% ipython --no-banner

In [1]: import numpy as np

In [2]: from numpy import linalg as LA

In [3]: np.set_printoptions(suppress=True, linewidth=140)

In [4]: rd = lambda a: np.round(a, 2) + 0

In [5]: m1 = np.load("mat.npy")

In [6]: m1
Out[6]: 
array([[ 2,  2,  4],
       [ 3,  6,  8],
       [ 8, 10,  8],
       [ 8, 12, 11],
       [11, 15, 14],
       [16, 17, 16],
       [19, 18, 18],
       [24, 21, 21],
       [24, 26, 22],
       [27, 30, 22],
       [27, 31, 27],
       [27, 31, 30],
       [31, 31, 34],
       [34, 36, 38],
       [36, 40, 43],
       [39, 44, 44],
       [39, 49, 47],
       [43, 53, 50],
       [43, 56, 51]])

In [7]: def softmax(z):
   ...:     e = np.exp(z - z.max(axis=-1, keepdims=True))
   ...:     return e / e.sum(axis=-1, keepdims=True)
   ...: 

In [8]: rd(softmax(m1).sum(axis=1))
Out[8]: array([1., 1., 1., 1., 1., 1., 1., 1., 1., 1., 1., 1., 1., 1., 1., 1., 1., 1., 1.])

In [9]: rd(softmax(m1[5]))
Out[9]: array([0.21, 0.58, 0.21])

In [10]: att = m1 @ m1.T / np.sqrt(3)

In [11]: softmax(att).round(6).argmax(axis=1)
Out[11]: array([18, 18, 18, 18, 18, 18, 18, 18, 18, 18, 18, 18, 18, 18, 18, 18, 18, 18, 18])

In [12]: cov = np.cov(m1, rowvar=False)

In [13]: np.argsort(-m1.std(axis=0).round(6), kind="stable")
Out[13]: array([1, 2, 0])

In [14]: np.median(m1, axis=0)
Out[14]: array([27., 30., 22.])

In [15]: np.argwhere(np.triu(np.abs(np.corrcoef(m1.T)) > 0.8, 1))
Out[15]: 
array([[0, 1],
       [0, 2],
       [1, 2]])

In [16]: rd(m1.std(axis=0))
Out[16]: array([12.95, 15.44, 14.85])

In [17]: rd(np.corrcoef(m1[:, 1], m1[:, 2])[0, 1])
Out[17]: np.float64(0.98)
